$ ipython --no-banner

In [1]: import numpy as np

In [2]: import numpy.linalg as la

In [3]: np.set_printoptions(suppress=True, linewidth=140)

In [4]: rd = lambda a: np.round(a, 2) + 0

In [5]: arr = np.load("m.npy")

In [6]: arr
Out[6]: 
array([[ 3, -3, -3,  0,  3, -1,  1, -2],
       [-3,  3, -3, -3,  0,  3, -1,  1],
       [-3, -3,  3, -3, -3,  0,  3, -1],
       [ 0, -3, -3,  3, -3, -3,  0,  3],
       [ 3,  0, -3, -3,  3, -3, -3,  0],
       [-1,  3,  0, -3, -3,  3, -3, -3],
       [ 1, -1,  3,  0, -3, -3,  3, -3],
       [-2,  1, -1,  3,  0, -3, -3,  3]])

In [7]: # symmetric, so the eigenvalues are real

In [8]: other = la.inv(arr)

In [9]: rd(la.inv(other))
Out[9]: 
array([[ 3., -3., -3.,  0.,  3., -1.,  1., -2.],
       [-3.,  3., -3., -3.,  0.,  3., -1.,  1.],
       [-3., -3.,  3., -3., -3.,  0.,  3., -1.],
       [ 0., -3., -3.,  3., -3., -3.,  0.,  3.],
       [ 3.,  0., -3., -3.,  3., -3., -3.,  0.],
       [-1.,  3.,  0., -3., -3.,  3., -3., -3.],
       [ 1., -1.,  3.,  0., -3., -3.,  3., -3.],
       [-2.,  1., -1.,  3.,  0., -3., -3.,  3.]])

In [10]: rd(la.det(arr) * la.det(other))
Out[10]: np.float64(1.0)

In [11]: other = arr / la.norm(arr, axis=1, keepdims=True)

In [12]: G = other @ other.T

In [13]: (np.abs(G) > 0.9).astype(int)
Out[13]: 
array([[1, 0, 0, 0, 0, 0, 0, 0],
       [0, 1, 0, 0, 0, 0, 0, 0],
       [0, 0, 1, 0, 0, 0, 0, 0],
       [0, 0, 0, 1, 0, 0, 0, 0],
       [0, 0, 0, 0, 1, 0, 0, 0],
       [0, 0, 0, 0, 0, 1, 0, 0],
       [0, 0, 0, 0, 0, 0, 1, 0],
       [0, 0, 0, 0, 0, 0, 0, 1]])

In [14]: rd(np.degrees(np.arccos(np.clip(G[1, 3], -1, 1))))
Out[14]: np.float64(107.32)

In [15]: M = np.load("test8.npy")

In [16]: rd(M)
Out[16]: 
array([[0.17, 0.17, 0.33, 0.17, 0.17],
       [0.23, 0.31, 0.08, 0.08, 0.31],
       [0.14, 0.24, 0.19, 0.24, 0.19],
       [0.07, 0.14, 0.36, 0.43, 0.  ],
       [0.06, 0.31, 0.25, 0.12, 0.25]])

In [17]: # a transition matrix

In [18]: rd(la.matrix_power(M, 2))
Out[18]: 
array([[0.14, 0.23, 0.23, 0.21, 0.18],
       [0.15, 0.26, 0.22, 0.15, 0.22],
       [0.13, 0.24, 0.23, 0.21, 0.18],
       [0.13, 0.2 , 0.26, 0.29, 0.12],
       [0.14, 0.26, 0.2 , 0.18, 0.22]])

In [19]: rd(la.matrix_power(M, 100))
Out[19]: 
array([[0.14, 0.24, 0.23, 0.21, 0.19],
       [0.14, 0.24, 0.23, 0.21, 0.19],
       [0.14, 0.24, 0.23, 0.21, 0.19],
       [0.14, 0.24, 0.23, 0.21, 0.19],
       [0.14, 0.24, 0.23, 0.21, 0.19]])

In [20]: rd(M.sum(axis=1))
Out[20]: array([1., 1., 1., 1., 1.])

In [21]: p = np.eye(5)[1]

In [22]: for _ in range(3):
    ...:     p = p @ M
    ...:     print(p.round(2))
    ...: 
[0.23 0.31 0.08 0.08 0.31]
[0.15 0.26 0.22 0.15 0.22]
[0.14 0.25 0.22 0.19 0.2 ]

In [23]: F = np.load("run15.npy")

In [24]: F
Out[24]: 
array([[  1.2,  -0.5,   0.2,   1.3,   0.6,   0.3],
       [ -0.9,  -0.2,   0.2,  -1.8,  -0.5,  -0.6],
       [ -4. , -38. , -24. ,  -4. ,  12. , -24. ],
       [  0.7,   2. ,   0.2,   1. ,   1.7,  -0.3],
       [  0.2,   0.1,  -1.5,   0.3,  -1.2,  -1.2],
       [ -1.3,   1. ,  -0.8,   1. ,   0.9,   0.4],
       [  0.6,   0.4,   0.9,  -1.4,   1. ,  -0.7],
       [  1. ,   0.7,  -1.3,  -0.5,   0.8,  -2.1],
       [  0.1,  -0.9,   0.2,  -0.3,  -1. ,   0.5],
       [  0.2,   0.1,   0.7,  -0.1,  -0.2,  -0.2],
       [ -2. ,  -0.3,  -1.2,  -0.8,  -0.2,  -0.3],
       [  0.9,  -0.5,   0.2,   1.5,   1. ,  -0.6],
       [  1.2,  -2. ,   1.7,  -0.6,   1.2,   1.9],
       [ -0.6,  -0.2,  -0.1,  -0.9,   1.3,  -0.6],
       [ -0.1,   1.2,  -0.3,  -0.8,  -2.6,   1.6],
       [  0.3,   0.1,   1.7,  -0.3,   1.1,   0.4],
       [  1.1,  -0.2,  -0.2,   1.1,  -1.3,  -0.9],
       [  0.5,  -0.1,   0.3,  -1.1,  -1. ,   0.2],
       [  1.5,   0.3,  -0.4,  -1.4,   1.3,   0.8],
       [  0. ,   1.5,  -0.5,   1. ,  -0.6,  -0.8],
       [ -1.8,  -0.3,  -1.7,  -1.3,  -1. ,   0.7],
       [ -0.9,   0.6,   0. ,  -2.3,  -1. ,  -1. ],
       [ -1.2,  -0.4,   0.7,   1.1,   0.5,   1.2]])

In [25]: # row 2 dominates

In [26]: other = np.array([[9, -7], [-3, 8], [9, -9], [6, -9], [7, 3], [-5, 0]])

In [27]: la.matrix_rank(F @ other)
Out[27]: np.int64(2)

In [28]: x0 = np.array([-1, -2, 2, -2, 0, -1])

In [29]: target = F @ x0

In [30]: rd(la.solve(F.T @ F, F.T @ target))
Out[30]: array([-1., -2.,  2., -2.,  0., -1.])

In [31]: rng = np.random.default_rng(80356)

In [32]: target = target + 0.3 * rng.normal(size=23)

In [33]: rd(target)
Out[33]: 
array([-2.54,  6.41, 63.73, -6.38, -3.17, -4.89,  3.75, -2.17,  2.91,  0.83,  2.05, -1.7 ,  5.75,  3.57, -2.75,  3.47, -2.23,  2.39, -1.13,
       -5.23,  1.  ,  5.64, -0.63])

In [34]: c, *_ = la.lstsq(F, target)

In [35]: c.round()
Out[35]: array([-1., -2.,  2., -2., -0., -1.])

In [36]: rd(c)
Out[36]: array([-1.  , -2.08,  2.13, -2.08, -0.1 , -1.03])

In [37]: x0 = np.array([0, -1, 0, -1, 2])

In [38]: (M @ x0).argmax()
Out[38]: np.int64(1)

In [39]: la.norm(M @ x0) <= la.norm(M, 2) * la.norm(x0) + 1e-9
Out[39]: np.True_

In [40]: D = la.norm(F[:, None] - F[None], axis=-1)

In [41]: (D + 1e9 * np.eye(23)).round(6).argmin(axis=1)
Out[41]: array([11, 21,  7, 19, 16, 22, 13,  4, 17, 17, 20,  0, 15,  6, 17,  9,  4,  8,  6,  4, 10,  1,  5])

In [42]: D[11].round(6).argsort(kind="stable")[:4]
Out[42]: array([11,  0,  9, 16])

In [43]: np.unravel_index(D.round(6).argmax(), D.shape)
Out[43]: (np.int64(2), np.int64(14))

In [44]: np.flatnonzero(D[11] < D.mean() / 2)
Out[44]: array([ 0,  3,  4,  5,  6,  7,  8,  9, 11, 13, 15, 16, 17, 18, 19, 22])

In [45]: Xc = F - F.mean(axis=0)

In [46]: left, s, VT = la.svd(Xc, full_matrices=False)

In [47]: rd((s ** 2).sum() ** 2 / (s ** 4).sum())
Out[47]: np.float64(1.09)

In [48]: rd(s ** 2 / (s ** 2).sum())
Out[48]: array([0.96, 0.01, 0.01, 0.01, 0.01, 0.  ])

In [49]: np.abs(left[:, 0]).argmax()
Out[49]: np.int64(2)

In [50]: rd(Xc.mean(axis=0))
Out[50]: array([0., 0., 0., 0., 0., 0.])

In [51]: rd(VT[0] * np.sign(VT[0, np.abs(VT[0]).argmax()]))
Out[51]: array([ 0.08,  0.72,  0.46,  0.07, -0.23,  0.46])

In [52]: np.abs(VT[0]).argmax()
Out[52]: np.int64(1)

In [53]: s = 20 * 0.7 ** np.arange(5)

In [54]: q, _ = la.qr(np.array([[1.0, -0.3, 1.1, -0.7, 0.1],
    ...:     [1.2, 0.2, -0.4, 0.1, 0.1],
    ...:     [-1.5, -0.7, 0.1, -0.3, 0.7],
    ...:     [-1.8, 0.5, -0.5, -1.2, -1.1],
    ...:     [-0.8, 0.4, 0.7, -0.1, -0.2]]))

In [55]: A = rng.normal(size=(32, 5)) * s @ q

In [56]: rd(A)
Out[56]: 
array([[ 23.01,  -7.03, -35.89,  29.3 ,  -1.  ],
       [  8.03, -16.04,  -8.5 ,  12.25, -14.3 ],
       [  9.  , -16.4 , -22.01,   5.78,   0.56],
       [-18.83,   3.2 ,  29.7 , -23.67,  11.54],
       [  4.24,   1.07,   5.22,   5.94, -24.03],
       [ -1.94,   9.66,  -0.49,  -0.7 ,  -8.56],
       [-12.79,   5.09,   7.06,  -2.55,   4.35],
       [-11.41,  -6.47,  12.07,  -3.18,  -2.61],
       [ -7.86,   2.57,   2.9 ,   3.79,  -6.33],
       [ 11.9 ,  -9.8 ,  -4.56,  16.62,  -7.13],
       [  2.89,   0.18, -11.48,  -1.35,  16.01],
       [  4.46, -23.03, -12.54,   7.52,   7.24],
       [ -0.91, -22.24, -18.16,   8.56,   8.09],
       [ -5.65,   3.03,  -4.9 ,  -2.55,  -7.9 ],
       [ 16.53,  13.04,  10.69,   6.02,   6.8 ],
       [  9.19,  -5.75,  -5.02,   8.73, -21.76],
       [ -9.71,   9.98,   4.4 ,  -4.24,   6.73],
       [-19.47,  -7.18,  11.4 , -17.93,  12.55],
       [ -0.6 ,  -5.08,  16.6 ,  -0.56,  -4.19],
       [  2.76,  10.21,   1.42,  26.57,  -8.59],
       [ 19.2 ,   4.98, -17.57,  22.96,  -1.05],
       [-10.73,  -4.9 ,  -4.14,  -9.8 ,   9.4 ],
       [ -0.72,  -7.25,  -8.43,   1.28,  17.17],
       [ 16.29,   1.58,  -8.28,  10.94, -18.89],
       [  1.4 ,  13.9 ,  25.73,   0.51, -17.53],
       [ 11.38,  14.7 ,  18.78, -12.48,  -6.52],
       [ -8.83, -17.14,  -9.18,  -8.27,  14.  ],
       [  1.47,   4.25,  16.55, -29.86,   8.33],
       [-14.14,  -0.53,  23.95, -15.11,  -2.29],
       [-26.65, -10.64,  17.41, -15.49, -16.29],
       [-22.62,  16.49,  38.43, -22.12, -10.51],
       [  6.  ,  11.86,  24.19, -15.73,   0.9 ]])

In [57]: la.norm(A, axis=1).argmax()
Out[57]: np.int64(30)

In [58]: rd(la.norm(A) ** 2 / la.norm(A, 2) ** 2)
Out[58]: np.float64(1.7)

In [59]: rd(la.norm(A, 2))
Out[59]: np.float64(128.22)

In [60]: rd(la.norm(A, "nuc"))
Out[60]: np.float64(328.73)

In [61]: other = np.c_[A[:, :3] @ np.array([[0, 2, 1], [0, 1, 3], [1, 3, 0]]), np.array([1, 2, 0, 0, 1, 0, 2, 0, 0, 1, 2, 0, 2, 0, 1, 0, 1, 1, 1, 1, 2, 0, 0, 2, 0, 1, 1, 1, 2, 0, 0, 1])]

In [62]: rd(other)
Out[62]: 
array([[-35.89, -68.67,   1.91,   1.  ],
       [ -8.5 , -25.49, -40.07,   2.  ],
       [-22.01, -64.45, -40.2 ,   0.  ],
       [ 29.7 ,  54.66,  -9.23,   0.  ],
       [  5.22,  25.2 ,   7.45,   1.  ],
       [ -0.49,   4.31,  27.04,   0.  ],
       [  7.06,   0.68,   2.49,   2.  ],
       [ 12.07,   6.9 , -30.82,   0.  ],
       [  2.9 ,  -4.45,  -0.15,   0.  ],
       [ -4.56,   0.32, -17.5 ,   1.  ],
       [-11.48, -28.48,   3.43,   2.  ],
       [-12.54, -51.72, -64.64,   0.  ],
       [-18.16, -78.53, -67.64,   2.  ],
       [ -4.9 , -22.98,   3.43,   0.  ],
       [ 10.69,  78.17,  55.65,   1.  ],
       [ -5.02,  -2.42,  -8.05,   0.  ],
       [  4.4 ,   3.77,  20.24,   1.  ],
       [ 11.4 , -11.93, -41.02,   1.  ],
       [ 16.6 ,  43.53, -15.84,   1.  ],
       [  1.42,  19.99,  33.4 ,   1.  ],
       [-17.57,  -9.33,  34.15,   2.  ],
       [ -4.14, -38.8 , -25.44,   0.  ],
       [ -8.43, -34.  , -22.46,   0.  ],
       [ -8.28,   9.33,  21.04,   2.  ],
       [ 25.73,  93.88,  43.09,   0.  ],
       [ 18.78,  93.79,  55.48,   1.  ],
       [ -9.18, -62.33, -60.26,   1.  ],
       [ 16.55,  56.85,  14.23,   1.  ],
       [ 23.95,  43.04, -15.73,   2.  ],
       [ 17.41, -11.73, -58.59,   0.  ],
       [ 38.43,  86.53,  26.83,   0.  ],
       [ 24.19,  96.43,  41.58,   1.  ]])

In [63]: rd(la.norm(other - A @ la.lstsq(A, other)[0], axis=0))
Out[63]: array([0.  , 0.  , 0.  , 5.97])

In [64]: rd(la.norm(la.qr(A)[0].T @ other, axis=0) ** 2 / ((other ** 2).sum(axis=0) + 1e-12))
Out[64]: array([1.  , 1.  , 1.  , 0.11])

In [65]: la.matrix_rank(other)
Out[65]: np.int64(4)

In [66]: la.matrix_rank(np.c_[A, other])
Out[66]: np.int64(6)

In [67]: P = A @ la.solve(A.T @ A, A.T)

In [68]: rd(np.diag(P))
Out[68]: 
array([0.17, 0.17, 0.12, 0.17, 0.15, 0.1 , 0.08, 0.09, 0.06, 0.15, 0.08, 0.2 , 0.15, 0.12, 0.25, 0.16, 0.09, 0.12, 0.17, 0.35, 0.12, 0.07,
       0.09, 0.15, 0.17, 0.21, 0.12, 0.31, 0.1 , 0.31, 0.21, 0.18])

In [69]: np.allclose(P @ P, P)
Out[69]: True

In [70]: other = np.array([[-2, -2, 2], [1, 0, -1], [-1, -2, -1], [2, -1, -1], [-1, -2, 0]])

In [71]: rd(np.einsum("ij->j", M))
Out[71]: array([0.67, 1.17, 1.21, 1.04, 0.91])

In [72]: la.matrix_rank(M @ other)
Out[72]: np.int64(3)

In [73]: np.vstack([M, other.T]).shape
Out[73]: (8, 5)

In [74]: la.matrix_rank(np.vstack([M, other.T]))
Out[74]: np.int64(5)

In [75]: E = np.minimum.outer(np.arange(1, 5), np.arange(1, 5)) * -1

In [76]: E
Out[76]: 
array([[-1, -1, -1, -1],
       [-1, -2, -2, -2],
       [-1, -2, -3, -3],
       [-1, -2, -3, -4]])

In [77]: # equal to its transpose

In [78]: P = np.triu(np.array([[-2, 0, 2, -2], [-1, 0, 2, -1], [1, 2, 2, 1], [-2, 0, -2, 1]]), 1) + np.eye(4)

In [79]: other = P @ E @ la.inv(P)

In [80]: np.trace(other), np.trace(E)
Out[80]: (np.float64(-10.0), np.int64(-10))

In [81]: other
Out[81]: 
array([[ -1.,  -1.,   3.,  -5.],
       [ -2.,  -4.,   7., -19.],
       [ -2.,  -4.,   6., -21.],
       [ -1.,  -2.,   3., -11.]])

In [82]: rd(la.det(other))
Out[82]: np.float64(1.0)

In [83]: P @ E - E @ P
Out[83]: 
array([[ 0.,  0.,  4.,  0.],
       [-1., -2.,  3., -4.],
       [-1., -2.,  3., -5.],
       [ 0.,  0.,  6., -1.]])

In [84]: rd(la.norm(arr) ** 2 / la.norm(arr, 2) ** 2)
Out[84]: np.float64(3.21)

In [85]: la.norm(arr, axis=1).argmax()
Out[85]: np.int64(2)

In [86]: rd(la.norm(arr[4] - arr[7]))
Out[86]: np.float64(9.17)

In [87]: K = np.loadtxt("case14.csv", delimiter=",")

In [88]: K
Out[88]: 
array([[-0.96, -0.72,  1.28, -1.44, -0.08,  1.2 ],
       [ 1.56,  1.17, -2.08,  2.34,  0.13, -1.95],
       [ 1.2 ,  0.9 , -1.6 ,  1.8 ,  0.1 , -1.5 ],
       [-0.48, -0.36,  0.64, -0.72, -0.04,  0.6 ],
       [-0.48, -0.36,  0.64, -0.72, -0.04,  0.6 ]])

In [89]: x0 = np.array([-2, 1, 1, 0, -1, -1])

In [90]: la.norm(K @ x0) <= la.norm(K, 2) * la.norm(x0) + 1e-9
Out[90]: np.True_

In [91]: rd(K @ (2 * x0))
Out[91]: array([ 2.72, -4.42, -3.4 ,  1.36,  1.36])

In [92]: rd(K @ np.ones(6))
Out[92]: array([-0.72,  1.17,  0.9 , -0.36, -0.36])

In [93]: np.sign((K @ x0).round(6))
Out[93]: array([ 1., -1., -1.,  1.,  1.])
